$ python3 -q
>>> import numpy as np
>>> import numpy.linalg as la
>>> np.set_printoptions(precision=1, suppress=True, linewidth=100, floatmode="fixed")
>>> tidy = lambda a: np.round(a, 1) + 0
>>> W0 = np.load("x.npy")
>>> tidy(W0)
array([[-1.3,  0.2,  0.9, -0.1],
       [-2.5,  0.4,  1.8, -0.3],
       [-0.3,  1.1, -0.9,  0.6]])
>>> Y = np.array([[-3, 2], [-3, 0]])
>>> cent = np.kron(Y, W0)
>>> print(la.matrix_rank(cent))
4
>>> tidy(np.trace(la.pinv(W0) @ W0))
np.float64(2.0)
>>> tidy(W0 @ la.pinv(W0) @ W0)
array([[-1.3,  0.2,  0.9, -0.1],
       [-2.5,  0.4,  1.8, -0.3],
       [-0.3,  1.1, -0.9,  0.6]])
>>> print(np.allclose(W0[:-1].T @ la.lstsq(W0[:-1].T, W0[-1])[0], W0[-1]))
True
>>> f = np.array([0, 1, 1])
>>> tidy(np.cross(W0[2, :3], W0[1, :3]))
array([2.3, 2.9, 2.7])
>>> U, s, Vh = la.svd(W0)
>>> tidy(s)
array([3.5, 1.6, 0.0])
>>> Y = U[:, :2] @ np.diag(s[:2]) @ Vh[:2]
>>> print(tidy(Y))
[[-1.3  0.2  0.9 -0.1]
 [-2.5  0.4  1.8 -0.3]
 [-0.3  1.1 -0.9  0.6]]
>>> tidy(np.abs(W0 - Y).max())
np.float64(0.0)
>>> tidy(la.norm(W0 - Y, 2)), tidy(s[2])
(np.float64(0.0), np.float64(0.0))
>>> U, s, Vh = la.svd(W0)
>>> V = Vh[:(s > 1e-8).sum()]
>>> rng = np.random.default_rng(6)
>>> x0 = W0[2] + -3 * W0[1] + rng.integers(2) * np.eye(4)[3]
>>> tidy(x0)
array([ 7.3,  0.0, -6.3,  1.5])
>>> tidy(V.T @ V)
array([[ 0.7, -0.3, -0.3,  0.0],
       [-0.3,  0.5, -0.3,  0.3],
       [-0.3, -0.3,  0.6, -0.2],
       [ 0.0,  0.3, -0.2,  0.1]])
>>> tidy(la.norm(x0 - V.T @ V @ x0))
np.float64(0.0)
>>> tidy(np.diag(V.T @ V))
array([0.7, 0.5, 0.6, 0.1])
>>> print(la.matrix_rank(np.vstack([W0, x0])))
2
>>> np.allclose(V.T @ V @ x0, x0)
True
>>> data = np.loadtxt("m.csv", delimiter=",")
>>> data
array([[1.0, 0.0, 0.0],
       [3.0, 3.0, 1.0],
       [0.0, 2.0, 2.0],
       [1.0, 1.0, 3.0]])
>>> hat = data @ la.solve(data.T @ data, data.T)
>>> np.allclose(hat @ hat, hat)
True
>>> tidy(la.eigvalsh(hat))
array([0.0, 1.0, 1.0, 1.0])
>>> x0 = np.array([1, -1, -2])
>>> y = data @ x0
>>> tidy(la.lstsq(data, y)[0])
array([ 1.0, -1.0, -2.0])
>>> y
array([ 1.0, -2.0, -6.0, -6.0])
>>> y = y + 0.3 * rng.normal(size=4)
>>> tidy(y)
array([ 1.5, -2.8, -6.0, -5.7])
>>> coef, *_ = la.lstsq(data, y)
>>> tidy(data.T @ (y - data @ coef))
array([0.0, 0.0, 0.0])
>>> def softmax(z):
...     e = np.exp(z - z.max(axis=-1, keepdims=True))
...     return e / e.sum(axis=-1, keepdims=True)
... 
>>> tidy(softmax(data[2] + 3))
array([0.1, 0.5, 0.5])
>>> att = data @ data.T / np.sqrt(3)
>>> tidy(softmax(att + np.triu(np.full(att.shape, -np.inf), 1)))
array([[1.0, 0.0, 0.0, 0.0],
       [0.0, 1.0, 0.0, 0.0],
       [0.0, 0.5, 0.5, 0.0],
       [0.0, 0.2, 0.1, 0.7]])
>>> tidy(softmax(att))
array([[0.2, 0.6, 0.1, 0.2],
       [0.0, 1.0, 0.0, 0.0],
       [0.0, 0.3, 0.3, 0.3],
       [0.0, 0.2, 0.1, 0.7]])
>>> Y = data / la.norm(data, axis=1, keepdims=True)
>>> cov = Y @ Y.T
>>> tidy(np.degrees(np.arccos(np.clip(cov[1, 2], -1, 1))))
np.float64(49.5)
>>> (np.abs(cov) > 0.9).astype(int)
array([[1, 0, 0, 0],
       [0, 1, 0, 0],
       [0, 0, 1, 0],
       [0, 0, 0, 1]])
>>> np.argwhere(np.triu(np.abs(cov) > 0.95, 1))
array([], shape=(0, 2), dtype=int64)
>>> X = np.load("mat.npy")
>>> X
array([[0, 0, 0, 2],
       [0, 0, 0, 0],
       [0, 2, 0, 0],
       [0, 0, 1, 0]])
>>> print(X[:, 1] @ X[:, 2])
0
>>> tidy(la.pinv(X))
array([[0.0, 0.0, 0.0, 0.0],
       [0.0, 0.0, 0.5, 0.0],
       [0.0, 0.0, 0.0, 1.0],
       [0.5, 0.0, 0.0, 0.0]])
>>> X.T @ X
array([[0, 0, 0, 0],
       [0, 4, 0, 0],
       [0, 0, 1, 0],
       [0, 0, 0, 4]])
>>> tidy(la.norm(X, axis=0))
array([0.0, 2.0, 1.0, 2.0])
>>> tidy(la.det(X))
np.float64(0.0)
>>> (X - X.T) / 2
array([[ 0.0,  0.0,  0.0,  1.0],
       [ 0.0,  0.0, -1.0,  0.0],
       [ 0.0,  1.0,  0.0, -0.5],
       [-1.0,  0.0,  0.5,  0.0]])
>>> np.allclose(X @ X.T, X.T @ X)
False
>>> X @ X
array([[0, 0, 2, 0],
       [0, 0, 0, 0],
       [0, 0, 0, 0],
       [0, 2, 0, 0]])
>>> tidy(np.abs(la.eigvals(X)).max())
np.float64(0.0)
>>> U, s, Vh = la.svd(X)
>>> V = Vh[:(s > 1e-8).sum()]
>>> x0 = X[0] + -3 * X[3] + rng.integers(2) * np.eye(4)[3]
>>> print(x0)
[ 0.0  0.0 -3.0  3.0]
>>> la.matrix_rank(np.vstack([X, x0]))
np.int64(3)
>>> V.T @ V
array([[0.0, 0.0, 0.0, 0.0],
       [0.0, 1.0, 0.0, 0.0],
       [0.0, 0.0, 1.0, 0.0],
       [0.0, 0.0, 0.0, 1.0]])
>>> print(np.allclose(V.T @ V @ x0, x0))
True
>>> tidy(la.det(X.T))
np.float64(0.0)
>>> tidy(la.eigvals(X))
array([0.0, 0.0, 0.0, 0.0])
>>> J = np.load("a.npy")
>>> J
array([[-2,  1,  2],
       [-3, -3,  0],
       [-1,  2, -1]])
>>> print(np.abs(X).max())
2
>>> np.unravel_index(np.abs(X).argmax(), X.shape)
(np.int64(0), np.int64(3))
>>> X - X[0]
array([[ 0,  0,  0,  0],
       [ 0,  0,  0, -2],
       [ 0,  2,  0, -2],
       [ 0,  0,  1, -2]])
>>> tidy(X.mean(axis=0))
array([0.0, 0.5, 0.2, 0.5])
>>> np.diff(X, axis=0)
array([[ 0,  0,  0, -2],
       [ 0,  2,  0,  0],
       [ 0, -2,  1,  0]])
>>> print(tidy(la.norm(X)))
3.0
>>> F = np.load("w.npy")
>>> F
array([[2.0, 0.0, 0.0, 0.0],
       [0.0, 6.0, 0.0, 4.0],
       [0.0, 0.0, 2.0, 0.0],
       [0.0, 4.0, 0.0, 6.0]])
>>> x0 = np.array([0, 3, 2])
>>> (data @ x0).argmax()
np.int64(1)
>>> print(data @ np.ones(3))
[1.0 7.0 4.0 5.0]
>>> print(la.norm(data @ x0) <= la.norm(data, 2) * la.norm(x0) + 1e-9)
True
>>> np.einsum("ij,j->i", data, x0)
array([ 0.0, 11.0, 10.0,  9.0])
>>> (data * x0).sum(axis=1)
array([ 0.0, 11.0, 10.0,  9.0])
>>> print(data @ x0)
[ 0.0 11.0 10.0  9.0]
>>> data @ np.eye(3)[1]
array([0.0, 3.0, 2.0, 1.0])
>>> cent = 10 * np.array([[1.6, -0.9, -2.1], [-0.3, -1.3, 1.1], [1.9, -2.0, -0.6]])
>>> z = rng.integers(0, 3, 20)
>>> feats = cent[z] + rng.normal(size=(20, 3))
>>> tidy(feats)
array([[ 20.3, -18.7,  -4.2],
       [ 16.0,  -7.6, -21.9],
       [ 18.2, -19.9,  -5.7],
       [ 17.4, -21.7,  -5.6],
       [ -3.9, -11.8,  11.4],
       [ 16.3,  -8.8, -20.1],
       [ -3.2, -11.9,  10.5],
       [ 15.8,  -9.7, -20.4],
       [ 19.0, -20.9,  -4.0],
       [ 18.6, -20.1,  -5.6],
       [ 20.7, -20.1,  -5.3],
       [ 16.1, -10.5, -20.2],
       [ 20.0, -20.2,  -6.0],
       [ 17.5, -21.5,  -6.4],
       [ -2.4, -13.5,  11.3],
       [ 20.0, -19.9,  -5.4],
       [ 20.4, -21.2,  -5.3],
       [ 17.1, -19.6,  -5.8],
       [ 15.5, -10.1, -21.1],
       [ 15.6,  -8.9, -21.9]])
>>> Y = feats / la.norm(feats, axis=1, keepdims=True)
>>> cov = Y @ Y.T
>>> (cov - 2 * np.eye(20)).round(6).argmax(axis=1)
array([10, 19,  9, 13,  6,  7,  4, 18, 16,  2, 15,  7, 15,  3,  6, 10, 15,  2,  7,  1])
>>> tidy(np.degrees(np.arccos(np.clip(cov[5, 9], -1, 1))))
np.float64(39.1)
